$ ipython --no-banner

In [1]: import numpy as np

In [2]: np.set_printoptions(precision=2, suppress=True, linewidth=100)

In [3]: arr = np.load("w.npy")

In [4]: print(arr)
[[ 14.86 -31.15 -45.71]
 [  4.76  -4.37 -15.91]
 [  4.77  -0.99 -17.79]
 [  3.13  -3.08 -15.55]
 [  2.52  -2.06 -18.14]
 [ 16.53 -31.55 -45.  ]
 [  3.73  -1.57 -16.42]
 [ 15.73 -30.82 -45.37]
 [  3.69  -1.36 -16.13]
 [ 15.94 -32.35 -46.26]
 [  3.35  -0.87 -16.01]
 [ 16.64 -31.14 -45.36]
 [ 15.25 -31.72 -46.51]
 [  4.89  -1.88 -15.6 ]]

In [5]: Xs = arr - arr.mean(axis=0)

In [6]: left, sig, VT = np.linalg.svd(Xs, full_matrices=False)

In [7]: print(np.abs(left[:, 0]).argmax())
9

In [8]: np.searchsorted(np.cumsum(sig ** 2) / (sig ** 2).sum(), 0.9) + 1
Out[8]: np.int64(1)

In [9]: print(np.round(sig ** 2 / (sig ** 2).sum(), 2) + 0)
[1. 0. 0.]

In [10]: G = np.cov(arr, rowvar=False)

In [11]: np.linalg.eigvalsh(G)[::-1]
Out[11]: array([492.6 ,   0.97,   0.56])

In [12]: print(G.shape)
(3, 3)

In [13]: np.argwhere(np.triu(np.abs(np.corrcoef(arr.T)) > 0.8, 1))
Out[13]: 
array([[0, 1],
       [0, 2],
       [1, 2]])

In [14]: def softmax(z):
    ...:     e = np.exp(z - z.max(axis=-1, keepdims=True))
    ...:     return e / e.sum(axis=-1, keepdims=True)
    ...: 

In [15]: np.round(softmax(10 * arr[12]), 2) + 0
Out[15]: array([1., 0., 0.])

In [16]: S = arr @ arr.T / np.sqrt(3)

In [17]: softmax(S).round(6).argmax(axis=1)
Out[17]: array([ 9,  9, 12,  9, 12,  9, 12,  9, 12,  9, 12,  9,  9,  9])

In [18]: softmax(S)[12] @ arr
Out[18]: array([ 15.94, -32.35, -46.26])

In [19]: proj = arr @ np.linalg.solve(arr.T @ arr, arr.T)

In [20]: print(np.round(np.linalg.eigvalsh(proj), 2) + 0)
[0. 0. 0. 0. 0. 0. 0. 0. 0. 0. 0. 1. 1. 1.]

In [21]: X = np.loadtxt("mat.csv", delimiter=",")

In [22]: X
Out[22]: 
array([[ 1.2,  1.4, -1.1],
       [ 6. , -9. , 21. ],
       [-1.3,  0.6,  0.4],
       [-1.2, -1.4, -0.6],
       [-0.8, -1.2, -0.6],
       [ 1.5, -0.8, -0.6],
       [ 0.4,  0.1, -0.5],
       [ 0.5,  1.3, -0.1],
       [ 1.2, -1.5, -0.9],
       [ 2. , -0.2, -0.4],
       [ 0.2, -1.1,  1.3],
       [ 0.5,  1.2, -0.7],
       [-1.2,  1.6, -0.3],
       [-0.2,  0. ,  1.2],
       [ 2.7, -0.2, -1.2],
       [-0.8, -0.5, -0.4],
       [-0.8,  0.6, -0.8],
       [ 0.3, -0.3,  0.2],
       [-0.5, -0.6, -1.6],
       [-0.5, -0.2,  1. ],
       [-1. , -0.6, -0.1],
       [ 1.1,  1.7,  0.1],
       [ 1.5,  0.8,  0.3]])

In [23]: proj = X @ np.linalg.solve(X.T @ X, X.T)

In [24]: np.round(np.linalg.eigvalsh(proj), 2) + 0
Out[24]: array([0., 0., 0., 0., 0., 0., 0., 0., 0., 0., 0., 0., 0., 0., 0., 0., 0., 0., 0., 0., 1., 1., 1.])

In [25]: proj @ X[:, 0]
Out[25]: 
array([ 1.2,  6. , -1.3, -1.2, -0.8,  1.5,  0.4,  0.5,  1.2,  2. ,  0.2,  0.5, -1.2, -0.2,  2.7,
       -0.8, -0.8,  0.3, -0.5, -0.5, -1. ,  1.1,  1.5])

In [26]: d = np.linalg.norm(X[:, None] - X[None], axis=-1)

In [27]: d.mean(axis=1).argmax()
Out[27]: np.int64(1)

In [28]: F = np.load("m.npy")

In [29]: print(F)
[[ 0.16  0.49  0.49]
 [ 0.16  0.65  0.89]
 [ 0.1   0.   -0.72]
 [-0.06 -0.49 -0.89]
 [-0.25 -0.74 -0.83]
 [ 0.1  -0.29 -0.96]
 [ 0.04 -0.54 -0.99]
 [ 0.16  0.69  0.93]
 [ 0.2   0.49  0.18]
 [ 0.14  0.79  0.99]
 [-0.04 -0.77 -1.  ]
 [-0.08  0.54  0.99]
 [-0.02 -0.4  -0.88]
 [ 0.41  0.97  1.  ]
 [-0.25 -0.65 -0.48]
 [ 0.14  0.12 -0.68]]

In [30]: lab = F[:, 0] > np.median(F[:, 0])

In [31]: f = F[lab].mean(axis=0) - F[~lab].mean(axis=0)

In [32]: ((F - F.mean(axis=0)) @ f > 0).astype(int)
Out[32]: array([1, 1, 0, 0, 0, 0, 0, 1, 1, 1, 0, 1, 0, 1, 0, 0])

In [33]: lab.astype(int)
Out[33]: array([1, 1, 0, 0, 0, 0, 0, 1, 1, 1, 0, 0, 0, 1, 0, 1])

In [34]: f
Out[34]: array([0.25, 0.97, 1.18])

In [35]: print(np.argsort(-np.abs(f).round(6), kind="stable"))
[2 1 0]

In [36]: round(float((((F - F.mean(axis=0)) @ f > 0) == lab).mean()), 2)
Out[36]: 0.88

In [37]: feats = np.loadtxt("dump.csv", delimiter=",")

In [38]: feats
Out[38]: 
array([[25.,  5.,  5.],
       [ 5.,  1.,  1.],
       [ 5.,  1.,  1.]])

In [39]: left, sig, VT = np.linalg.svd(feats)

In [40]: np.argmax(sig[:-1] / (sig[1:] + 1e-6)) + 1
Out[40]: np.int64(1)

In [41]: sig.round(2) + 0
Out[41]: array([27.,  0.,  0.])

In [42]: Y = left[:, :1] @ np.diag(sig[:1]) @ VT[:1]

In [43]: np.linalg.matrix_rank(Y)
Out[43]: np.int64(1)

In [44]: np.linalg.matrix_rank(feats, rtol=0.05)
Out[44]: np.int64(1)

In [45]: left, sig, VT = np.linalg.svd(feats)

In [46]: vecs = VT[:(sig > 1e-8).sum()]

In [47]: rng = np.random.default_rng(844)

In [48]: x = feats[1] + 2 * feats[2] + rng.integers(2) * np.eye(3)[2]

In [49]: x
Out[49]: array([15.,  3.,  3.])

In [50]: vecs.T @ vecs
Out[50]: 
array([[0.93, 0.19, 0.19],
       [0.19, 0.04, 0.04],
       [0.19, 0.04, 0.04]])

In [51]: np.linalg.matrix_rank(np.vstack([feats, x]))
Out[51]: np.int64(1)

In [52]: print(np.linalg.lstsq(feats[:-1].T, feats[-1])[2])
1

In [53]: feats @ np.linalg.pinv(feats) @ feats
Out[53]: 
array([[25.,  5.,  5.],
       [ 5.,  1.,  1.],
       [ 5.,  1.,  1.]])

In [54]: np.abs(np.diag(np.linalg.qr(feats)[1])) > 1e-9
Out[54]: array([ True, False, False])

In [55]: W0 = np.diag(np.array([-2, 2, 0]))

In [56]: W0
Out[56]: 
array([[-2,  0,  0],
       [ 0,  2,  0],
       [ 0,  0,  0]])

In [57]: w, vecs = np.linalg.eigh(W0)

In [58]: x = np.array([-3, 4, -2])

In [59]: (np.sign(vecs[:, -1].round(6)) == np.sign(vecs[0, -1].round(6))).astype(int)
Out[59]: array([1, 0, 1])

In [60]: mat, _ = np.linalg.qr(np.array([[1.3, -0.8, 1.4, -0.5],
    ...:     [0.6, 1.4, 0.9, -0.3],
    ...:     [0.3, -0.6, 0.0, 1.3],
    ...:     [1.3, -0.8, -1.0, 0.2]]))

In [61]: mat
Out[61]: 
array([[-0.66,  0.18,  0.69,  0.22],
       [-0.31, -0.93,  0.02, -0.22],
       [-0.15,  0.28,  0.08, -0.95],
       [-0.66,  0.18, -0.72,  0.1 ]])

In [62]: np.zeros(4, 4)
Traceback (most recent call last):
  Cell In[62], line 1
    np.zeros(4, 4)
TypeError: Cannot interpret '4' as a data type


In [63]: print(mat.shape)
(4, 4)

In [64]: print(np.linalg.matrix_rank(mat))
4

In [65]: print(mat.sum(axis=0))
[-1.79 -0.28  0.07 -0.85]

In [66]: print(np.round(np.linalg.norm(mat), 2))
2.0

In [67]: print(mat.mean(axis=0))
[-0.45 -0.07  0.02 -0.21]

In [68]: mat[4]
Traceback (most recent call last):
  Cell In[68], line 1
    mat[4]
IndexError: index 4 is out of bounds for axis 0 with size 4


In [69]: np.linalg.svd(mat, compute_uv=False)
Out[69]: array([1., 1., 1., 1.])

In [70]: mat.sum(axis=1)
Out[70]: array([ 0.43, -1.44, -0.74, -1.1 ])

In [71]: print(np.unravel_index(np.abs(mat).argmax(), mat.shape))
(np.int64(2), np.int64(3))

In [72]: np.round(np.abs(mat).max(), 2)
Out[72]: np.float64(0.95)

In [73]: mat[:, 4]
Traceback (most recent call last):
  Cell In[73], line 1
    mat[:, 4]
IndexError: index 4 is out of bounds for axis 1 with size 4
